% python3 -q
>>> import numpy as np
>>> from numpy import linalg as LA
>>> np.set_printoptions(suppress=True, linewidth=120)
>>> arr = np.array([[0, 0, 0, 0, 0, 0, 0],
...     [0, 0, 0, 0, 0, 0, 0],
...     [12, 15, 0, 21, 3, 27, 18],
...     [4, 5, 0, 7, 1, 9, 6],
...     [4, 5, 0, 7, 1, 9, 6]])
>>> G = arr.T @ arr
>>> np.round(LA.eigvalsh(G)[::-1], 1) + 0
array([2288.,    0.,    0.,    0.,    0.,    0.,    0.])
>>> (arr @ arr.T).shape
(5, 5)
>>> LA.matrix_rank(G)
np.int64(1)
>>> np.round(LA.norm(arr, axis=1), 1)
array([ 0. ,  0. , 43.3, 14.4, 14.4])
>>> arr[3] @ arr[0]
np.int64(0)
>>> np.round(LA.norm(arr, 1), 1), round(float(LA.norm(arr, np.inf)), 1)
(np.float64(45.0), 96.0)
>>> round(LA.norm(arr) ** 2 / LA.norm(arr, 2) ** 2, 1)
np.float64(1.0)
>>> LA.norm(arr, axis=1).argmax()
np.int64(2)
>>> np.round(LA.norm(arr, "nuc"), 1)
np.float64(47.8)
>>> [round(float(x), 1) for x in LA.svd(arr, compute_uv=False)[:3]]
[47.8, 0.0, 0.0]
>>> LA.matrix_rank(arr, rtol=0.1)
np.int64(1)
>>> vec = np.array([0, 2, -3, -2, 2, 3, -3])
>>> np.einsum("ij,j->i", arr, vec)
array([ 0,  0, 21,  7,  7])
>>> (arr * vec).sum(axis=1)
array([ 0,  0, 21,  7,  7])
>>> arr @ np.eye(7)[6]
array([ 0.,  0., 18.,  6.,  6.])
>>> (arr @ vec).argmax()
np.int64(2)
>>> U, sigma, Vt = LA.svd(arr)
>>> evecs = Vt[:(sigma > 1e-8).sum()]
>>> rng = np.random.default_rng(336433)
>>> vec = arr[1] + 5 * arr[0] + rng.integers(2) * np.eye(7)[6]
>>> vec
array([0., 0., 0., 0., 0., 0., 1.])
>>> round(float(LA.norm(vec - evecs.T @ evecs @ vec)), 1)
0.9
>>> M = np.load("sample11.npy")
>>> M.round(1)
array([[ 0.3,  0.7, -0.6, -0.2],
       [ 0.7,  0.3,  0.6,  0.2],
       [-0.6,  0.6,  0.5, -0.2],
       [-0.2,  0.2, -0.2,  0.9]])
>>> w, evecs = LA.eigh(M)
>>> vec = np.array([-3, 3, -1, 5])
>>> round(vec @ M @ vec, 1)
np.float64(22.3)
>>> proj = np.triu(np.array([[-2, 3, 1, -3], [3, -2, -3, 1], [-2, -1, -3, 2], [1, 1, -3, 0]]), 1) + np.eye(4)
>>> A2 = proj @ M @ LA.inv(proj)
>>> LA.matrix_rank(A2)
np.int64(4)
>>> np.round(np.poly(A2), 1) + 0
array([ 1., -2.,  0.,  2., -1.])
>>> round(float(LA.det(A2)), 1)
-1.0
>>> feats = np.load("layer18.npy")
>>> feats
array([[0, 5, 0, 0, 0, 0],
       [1, 1, 0, 0, 0, 0],
       [3, 1, 0, 0, 0, 0],
       [0, 0, 0, 5, 0, 0],
       [0, 0, 1, 1, 0, 0],
       [0, 0, 3, 1, 0, 0],
       [0, 0, 0, 0, 0, 5],
       [0, 0, 0, 0, 1, 1],
       [0, 0, 0, 0, 3, 1]])
>>> vec = np.array([2, 2, 3, -2, -3, 3])
>>> h1 = np.maximum(feats @ vec, 0)
>>> h1
array([10,  4,  8,  0,  1,  7, 15,  0,  0])
>>> np.maximum(feats @ vec, 0) - np.maximum(-feats @ vec, 0)
array([ 10,   4,   8, -10,   1,   7,  15,   0,  -6])
>>> np.maximum(feats @ (3 * vec), 0)
array([30, 12, 24,  0,  3, 21, 45,  0,  0])
>>> mat = np.load("mat.npy")
>>> mat.round(1) + 0
array([[ 0.2, -0.5, -0.2, -0.8, -0.2],
       [-0.5,  0.7, -0.1, -0.5, -0.1],
       [-0.2, -0.1,  1. , -0.2,  0. ],
       [-0.8, -0.5, -0.2,  0.2, -0.2],
       [-0.2, -0.1,  0. , -0.2,  1. ]])
>>> w, evecs = LA.eig(mat)
>>> np.round(np.prod(w), 1)
np.float64(-1.0)
>>> round(float(LA.det(mat[::-1])), 1)
-1.0
>>> round(LA.det(2 * mat), 1), np.round(LA.det(mat), 1)
(np.float64(-32.0), np.float64(-1.0))
>>> np.round(np.poly(mat), 1)
array([ 1., -3.,  2.,  2., -3.,  1.])
>>> q, Rm = LA.qr(mat)
>>> Rm.round(1) + 0
array([[-1.,  0.,  0.,  0.,  0.],
       [ 0., -1.,  0.,  0.,  0.],
       [ 0.,  0., -1.,  0.,  0.],
       [ 0.,  0.,  0.,  1.,  0.],
       [ 0.,  0.,  0.,  0.,  1.]])
>>> np.round(q.T @ q, 1) + 0
array([[1., 0., 0., 0., 0.],
       [0., 1., 0., 0., 0.],
       [0., 0., 1., 0., 0.],
       [0., 0., 0., 1., 0.],
       [0., 0., 0., 0., 1.]])
>>> q.shape, Rm.shape
((5, 5), (5, 5))
>>> w, evecs = LA.eigh(mat)
>>> vec = np.array([-1, 2, -3, 1, 3])
>>> round(float(vec @ mat @ vec / (vec @ vec)), 1), round(w[0], 1), w[-1]
(1.0, np.float64(-1.0), np.float64(1.0))
>>> np.round(vec @ mat @ vec, 1)
np.float64(22.8)
>>> np.round(LA.eigvalsh(mat[1:, 1:]), 1)
array([-0.2,  1. ,  1. ,  1. ])
>>> m1 = np.array([[1, -1, 1, -1],
...     [1, 0, 0, 0],
...     [1, 1, 1, 1],
...     [1, 2, 4, 8],
...     [1, 3, 9, 27]])
>>> m1
array([[ 1, -1,  1, -1],
       [ 1,  0,  0,  0],
       [ 1,  1,  1,  1],
       [ 1,  2,  4,  8],
       [ 1,  3,  9, 27]])
>>> m1.shape
(5, 4)
>>> m1.sum(axis=0)
array([ 5,  5, 15, 35])
>>> m1.sum(axis=1)
array([ 0,  1,  4, 15, 40])
>>> LA.rank(m1)
Traceback (most recent call last):
  File "<python-input-65>", line 1, in <module>
    LA.rank(m1)
    ^^^^^^^
AttributeError: module 'numpy.linalg' has no attribute 'rank'
>>> np.round(LA.norm(m1), 1)
np.float64(30.2)
>>> np.diff(m1, axis=0)
array([[ 0,  1, -1,  1],
       [ 0,  1,  1,  1],
       [ 0,  1,  3,  7],
       [ 0,  1,  5, 19]])
>>> np.unravel_index(np.abs(m1).argmax(), m1.shape)
(np.int64(4), np.int64(3))
>>> np.round(LA.svd(m1, compute_uv=False), 1)
array([30.1,  2.5,  1.6,  0.9])
>>> m1.mean(axis=0)
array([1., 1., 3., 7.])
>>> m1[4] @ m1[3]
np.int64(259)
>>> round(LA.norm(m1[4] - m1[3]), 1)
np.float64(19.7)
>>> round(LA.norm(m1, 2), 1)
np.float64(30.1)
>>> round(float(LA.norm(m1, 1)), 1), round(float(LA.norm(m1, np.inf)), 1)
(37.0, 40.0)
>>> round(float(LA.norm(m1[4], 1)), 1), round(LA.norm(m1[4], np.inf), 1)
(40.0, np.float64(27.0))
>>> round(float(LA.norm(m1) ** 2 / LA.norm(m1, 2) ** 2), 1)
1.0
>>> vec = np.array([3, -5, -1, 3])
>>> y = m1 @ vec
>>> np.round(LA.lstsq(m1, y)[0], 1)
array([ 3., -5., -1.,  3.])
>>> y
array([ 4,  3,  0, 13, 60])
>>> np.round(LA.solve(m1.T @ m1, m1.T @ y), 1)
array([ 3., -5., -1.,  3.])
>>> y = y + 0.1 * rng.normal(size=5)
>>> y.round(1) + 0
array([ 4. ,  3. ,  0. , 13.1, 60.1])
>>> coef, *_ = LA.lstsq(m1, y)
>>> coef.round()
array([ 3., -5., -1.,  3.])
>>> np.round(LA.norm(y - m1 @ coef), 1)
np.float64(0.0)
>>> [round(float(LA.norm(LA.solve(m1.T @ m1 + lam * np.eye(4), m1.T @ y))), 2) for lam in (0, 1, 10, 100)]
[6.63, 4.54, 2.28, 1.83]
>>> np.round(m1.T @ (y - m1 @ coef), 1) + 0
array([0., 0., 0., 0.])
>>> data = np.load("a.npy")
>>> data
array([[0, 0, 0, 0, 0, 0, 1],
       [0, 0, 0, 1, 0, 0, 1],
       [0, 0, 0, 0, 0, 0, 1],
       [0, 1, 0, 0, 0, 0, 0],
       [0, 0, 0, 0, 0, 1, 0],
       [0, 0, 0, 0, 1, 0, 1],
       [1, 1, 1, 0, 0, 1, 0]])
>>> np.allclose(data[:-1].T @ LA.lstsq(data[:-1].T, data[-1])[0], data[-1])
False
>>> np.unique(data.round(6), axis=0).shape
(6, 7)
>>> np.round(data @ LA.pinv(data) @ data, 1) + 0
array([[0., 0., 0., 0., 0., 0., 1.],
       [0., 0., 0., 1., 0., 0., 1.],
       [0., 0., 0., 0., 0., 0., 1.],
       [0., 1., 0., 0., 0., 0., 0.],
       [0., 0., 0., 0., 0., 1., 0.],
       [0., 0., 0., 0., 1., 0., 1.],
       [1., 1., 1., 0., 0., 1., 0.]])
>>> LA.lstsq(data[:-1].T, data[-1])[2]
np.int32(5)
>>> round(float(np.trace(LA.pinv(data) @ data)), 1)
6.0
>>> rank = LA.matrix_rank(data)
>>> rank
np.int64(6)
>>> null = LA.svd(data)[2][rank:].T
>>> np.round(null @ null.T, 1) + 0
array([[ 0.5,  0. , -0.5,  0. ,  0. ,  0. ,  0. ],
       [ 0. ,  0. ,  0. ,  0. ,  0. ,  0. ,  0. ],
       [-0.5,  0. ,  0.5,  0. ,  0. ,  0. ,  0. ],
       [ 0. ,  0. ,  0. ,  0. ,  0. ,  0. ,  0. ],
       [ 0. ,  0. ,  0. ,  0. ,  0. ,  0. ,  0. ],
       [ 0. ,  0. ,  0. ,  0. ,  0. ,  0. ,  0. ],
       [ 0. ,  0. ,  0. ,  0. ,  0. ,  0. ,  0. ]])
>>> np.round(data @ null, 1) + 0
array([[0.],
       [0.],
       [0.],
       [0.],
       [0.],
       [0.],
       [0.]])
>>> [int(LA.matrix_rank(data[:, :j + 1])) for j in range(7)]
[1, 2, 2, 3, 4, 5, 6]
>>> null.shape
(7, 1)
>>> LA.matrix_rank(data.T @ data), LA.matrix_rank(data @ data.T)
(np.int64(6), np.int64(6))
>>> [int(LA.matrix_rank(data[:i])) for i in range(1, len(data) + 1)]
[1, 2, 2, 3, 4, 5, 6]
>>> K = np.load("out4.npy")
>>> K
array([[0, 2, 0, 0],
       [0, 0, 0, 3],
       [2, 0, 0, 0],
       [0, 0, 2, 0]])
>>> proj = np.triu(np.array([[0, 5, 3, 5], [0, 0, 4, 0], [5, 2, 3, 4], [4, 1, 1, 3]]), 1) + np.eye(4)
>>> A2 = proj @ K @ LA.inv(proj)
>>> np.trace(A2), np.trace(K)
(np.float64(0.0), np.int64(0))
>>> q, _ = LA.qr(np.array([[-1.2, 1.0, -0.7, 0.5],
...     [1.4, 0.6, -0.7, 1.1],
...     [-0.5, 1.4, 1.9, 1.0],
...     [-1.1, 0.4, 2.3, -2.2]]))
>>> J = q[:, :4]
>>> J.round(1) + 0
array([[-0.5, -0.4,  0.7,  0.2],
       [ 0.6, -0.6,  0. ,  0.5],
       [-0.2, -0.7, -0.4, -0.5],
       [-0.5,  0. , -0.6,  0.7]])
>>> np.round((J - J.T) / 2, 1) + 0
array([[ 0. , -0.5,  0.5,  0.3],
       [ 0.5,  0. ,  0.4,  0.3],
       [-0.5, -0.4,  0. ,  0. ],
       [-0.3, -0.3,  0. ,  0. ]])
>>> np.allclose(J, J.T)
False
>>> np.round(LA.matrix_power(J, 3), 1) + 0
array([[ 0.5,  0.7,  0.5,  0. ],
       [ 0.5,  0.2, -0.8, -0.1],
       [ 0.7, -0.6,  0.3, -0.1],
       [ 0.2,  0. , -0.1,  1. ]])
>>> round(float(np.abs(LA.eigvals(J)).max()), 1)
1.0
>>> np.round(J @ J, 1) + 0
array([[-0.2, -0.1, -0.8, -0.5],
       [-1. ,  0.1,  0.1,  0.1],
       [ 0. ,  0.8,  0.3, -0.5],
       [ 0.1,  0.6, -0.5,  0.6]])
